% python3 -q
>>> import numpy as np
>>> np.set_printoptions(precision=2, suppress=True, linewidth=160)
>>> W0 = np.load("sample4.npy")
>>> W0
array([[-10.  ,  -4.99,  -5.  ],
       [ -9.02,  -6.97,  -5.03],
       [  0.04,  -4.99,  -0.98],
       [  0.02,  -9.99,  -1.98],
       [ -3.98, -12.02,  -4.03],
       [ -2.99, -13.98,  -3.96]])
>>> np.abs(np.linalg.svd(W0)[2][-1])
array([0.37, 0.18, 0.91])
>>> x = np.array([2, 3, 2])
>>> target = W0 @ x
>>> np.linalg.solve(W0.T @ W0, W0.T @ target)
array([2., 3., 2.])
>>> np.linalg.lstsq(W0, target)[0]
array([2., 3., 2.])
>>> rng = np.random.default_rng(1)
>>> target = target + 0.05 * rng.normal(size=6)
>>> target
array([-44.95, -48.97, -16.83, -33.96, -52.03, -55.82])
>>> coef, *_ = np.linalg.lstsq(W0, target)
>>> round(np.linalg.norm(target - W0 @ coef), 2)
np.float64(0.07)
>>> coef.round()
array([2., 3., 1.])
>>> f, v = W0[5], W0[0]
>>> np.round(f @ f, 2)
np.float64(220.06)
>>> p = (f @ v) / (f @ f) * f
>>> np.linalg.matrix_rank(np.outer(f, v))
np.int64(1)
>>> f = np.array([2, 0])
>>> v = np.array([-1, 2, -2, -2, 0, 2])
>>> K = f[:, None] + v[None, :]
>>> K
array([[ 1,  4,  0,  0,  2,  4],
       [-1,  2, -2, -2,  0,  2]])
>>> # column 3 repeats column 2
>>> M2 = K / np.sqrt((K ** 2).mean(axis=1, keepdims=True))
>>> np.linalg.matrix_rank(M2) == np.linalg.matrix_rank(K)
np.True_
>>> np.linalg.matrix_rank(K - K.mean(axis=1, keepdims=True))
np.int64(1)
>>> M2[1]
array([-0.59,  1.19, -1.19, -1.19,  0.  ,  1.19])
>>> Uu, sv, VT = np.linalg.svd(K, full_matrices=False)
>>> sv
array([6.71, 3.  ])
>>> (sv > 1e-8).sum()
np.int64(2)
>>> round(np.sqrt((sv ** 2).sum()), 2), round(np.linalg.norm(K), 2)
(np.float64(7.35), np.float64(7.35))
>>> np.abs(Uu[:, 0]).round(6).argmax()
np.int64(0)
>>> Uu.shape, sv.shape, VT.shape
((2, 2), (2,), (2, 6))
>>> np.round(VT @ VT.T, 2) + 0
array([[1., 0.],
       [0., 1.]])
>>> F = np.diag(np.array([0, 8, 7])) + 3 * np.eye(3, k=1) + 3 * np.eye(3, k=-1)
>>> F
array([[0., 3., 0.],
       [3., 8., 3.],
       [0., 3., 7.]])
>>> F[0] @ F[1]
np.float64(24.0)
>>> round(float(np.linalg.norm(F[0], 1)), 2), np.round(np.linalg.norm(F[0], np.inf), 2)
(3.0, np.float64(3.0))
>>> np.linalg.norm(F, axis=0)
array([3.  , 9.06, 7.62])
>>> round(float(np.linalg.norm(F, 1)), 2), round(np.linalg.norm(F, np.inf), 2)
(14.0, np.float64(14.0))
>>> x = np.array([-1, 2, 1, -2, -2, 1])
>>> np.sign((K @ x).round(6))
array([1, 1])
>>> f = np.array([1, 3, 1])
>>> np.polyval(f, F[0])
array([ 1., 19.,  1.])
>>> np.cross(F[0, :3], F[2, :3])
array([21.,  0.,  0.])
>>> np.array([np.convolve(row, f, "same") for row in F])
array([[ 3.,  9.,  3.],
       [17., 30., 17.],
       [ 3., 16., 24.]])
>>> np.convolve(F[0], f)
array([0., 3., 9., 3., 0.])
